$ python3 -q
>>> import numpy as np
>>> from numpy import linalg as LA
>>> np.set_printoptions(precision=2, suppress=True, linewidth=100, legacy="1.25")
>>> rd = lambda a: np.round(a, 2) + 0
>>> data = np.array([[3, 0, -6, 6, 9, 6],
...     [9, 0, 6, 0, -1, -2],
...     [3, -1, 6, 3, -4, -8],
...     [7, -2, -3, 6, -2, -7],
...     [9, 0, 0, 1, -5, 1],
...     [39, 0, 18, 6, 5, -2]])
>>> data
array([[ 3,  0, -6,  6,  9,  6],
       [ 9,  0,  6,  0, -1, -2],
       [ 3, -1,  6,  3, -4, -8],
       [ 7, -2, -3,  6, -2, -7],
       [ 9,  0,  0,  1, -5,  1],
       [39,  0, 18,  6,  5, -2]])
>>> # row 5 is much longer than the rest
>>> ang = np.radians(36)
>>> r_ = np.eye(6)
>>> r_[2, 2] = r_[4, 4] = np.cos(ang)
>>> r_[2, 4], r_[4, 2] = -np.sin(ang), np.sin(ang)
>>> rd(r_)
array([[ 1.  ,  0.  ,  0.  ,  0.  ,  0.  ,  0.  ],
       [ 0.  ,  1.  ,  0.  ,  0.  ,  0.  ,  0.  ],
       [ 0.  ,  0.  ,  0.81,  0.  , -0.59,  0.  ],
       [ 0.  ,  0.  ,  0.  ,  1.  ,  0.  ,  0.  ],
       [ 0.  ,  0.  ,  0.59,  0.  ,  0.81,  0.  ],
       [ 0.  ,  0.  ,  0.  ,  0.  ,  0.  ,  1.  ]])
>>> A2 = data @ r_.T
>>> rd(A2)
array([[  3.  ,   0.  , -10.14,   6.  ,   3.75,   6.  ],
       [  9.  ,   0.  ,   5.44,   0.  ,   2.72,  -2.  ],
       [  3.  ,  -1.  ,   7.21,   3.  ,   0.29,  -8.  ],
       [  7.  ,  -2.  ,  -1.25,   6.  ,  -3.38,  -7.  ],
       [  9.  ,   0.  ,   2.94,   1.  ,  -4.05,   1.  ],
       [ 39.  ,   0.  ,  11.62,   6.  ,  14.63,  -2.  ]])
>>> rd(LA.svd(data, compute_uv=False)), rd(LA.svd(A2, compute_uv=False))
(array([46.41, 16.6 , 11.61,  7.41,  2.19,  0.  ]), array([46.41, 16.6 , 11.61,  7.41,  2.19,  0.  ]))
>>> rd(np.abs(A2 - data).max(axis=0))
array([0.  , 0.  , 6.38, 0.  , 9.63, 0.  ])
>>> A2 = np.array([[1, 1], [1, -1]])
>>> rng = np.random.default_rng(5746)
>>> A = np.kron(A2, np.kron(A2, A2))[rng.permutation(8)][:4]
>>> A
array([[ 1, -1,  1, -1,  1, -1,  1, -1],
       [ 1, -1, -1,  1, -1,  1,  1, -1],
       [ 1,  1,  1,  1, -1, -1, -1, -1],
       [ 1,  1,  1,  1,  1,  1,  1,  1]])
>>> A2 = A + rng.integers(-2, 3, (4, 3)) @ rng.integers(-2, 3, (3, 8))
>>> A2
array([[ 1,  1, -4, -7,  0, -4,  4,  3],
       [-1, -2, -1,  0, -1,  0,  6,  3],
       [ 1,  3, -4, -5, -2, -4,  2,  3],
       [ 7, -7, -3,  1, -7,  7,  1,  3]])
>>> np.abs(A2 - A).sum(axis=1)
array([24, 14, 24, 34])
>>> blk = np.stack([A, -3 * A, A[::-1]])
>>> blk.shape
(3, 4, 8)
>>> LA.matrix_rank(blk)
array([4, 4, 4])
>>> LA.matrix_rank(blk.reshape(3, -1))
2
>>> A2 = A / np.sqrt((A ** 2).mean(axis=1, keepdims=True))
>>> A2[3]
array([1., 1., 1., 1., 1., 1., 1., 1.])
>>> A - A.mean(axis=1, keepdims=True)
array([[ 1., -1.,  1., -1.,  1., -1.,  1., -1.],
       [ 1., -1., -1.,  1., -1.,  1.,  1., -1.],
       [ 1.,  1.,  1.,  1., -1., -1., -1., -1.],
       [ 0.,  0.,  0.,  0.,  0.,  0.,  0.,  0.]])
>>> LA.matrix_rank(A - A.mean(axis=1, keepdims=True))
3
>>> gram = A.T @ A
>>> np.diag(gram)
array([4, 4, 4, 4, 4, 4, 4, 4])
>>> np.trace(gram), (A ** 2).sum()
(32, 32)
>>> gram
array([[ 4,  0,  2,  2,  0,  0,  2, -2],
       [ 0,  4,  2,  2,  0,  0, -2,  2],
       [ 2,  2,  4,  0,  2, -2,  0,  0],
       [ 2,  2,  0,  4, -2,  2,  0,  0],
       [ 0,  0,  2, -2,  4,  0,  2,  2],
       [ 0,  0, -2,  2,  0,  4,  2,  2],
       [ 2, -2,  0,  0,  2,  2,  4,  0],
       [-2,  2,  0,  0,  2,  2,  0,  4]])
>>> rd(LA.svd(A, compute_uv=False) ** 2)
array([8., 8., 8., 8.])
>>> w1 = np.array([[-3, -3, 1, -1, 3, 3],
...     [-2, 2, -2, 2, -3, -1],
...     [-2, -2, -2, 1, 0, -2],
...     [1, -2, 3, 0, -3, 0],
...     [2, -1, -1, -3, 2, -1],
...     [3, -2, 0, -2, -2, 0],
...     [-1, 3, 3, 2, 0, 3],
...     [-2, 3, 3, -2, 1, 0]])
>>> beta = np.array([-4, -4, -2, -2, -1, 6])
>>> act = np.maximum(A @ w1 + beta, 0)
>>> act
array([[ 0,  0,  0,  0, 11, 10],
       [ 0,  0,  7,  0,  0, 16],
       [ 0,  0,  0,  5,  0,  4],
       [ 0,  0,  3,  0,  0,  8]])
>>> (act > 0).mean(axis=0)
array([0.  , 0.  , 0.5 , 0.25, 0.25, 1.  ])
>>> Z = np.array([[-1, 1, 2],
...     [2, -1, 1],
...     [-1, 1, -2],
...     [1, 0, -1],
...     [0, 0, 0],
...     [1, 2, 1]])
>>> w1 @ Z
array([[-2,  7, -7],
       [ 9, -8, -1],
       [-1, -6, -5],
       [-8,  6, -6],
       [-7,  0,  7],
       [-9,  5,  6],
       [ 9,  5, -4],
       [ 3, -2, -5]])
>>> (act @ Z).round(6).argmax(axis=1)
array([1, 1, 0, 1])
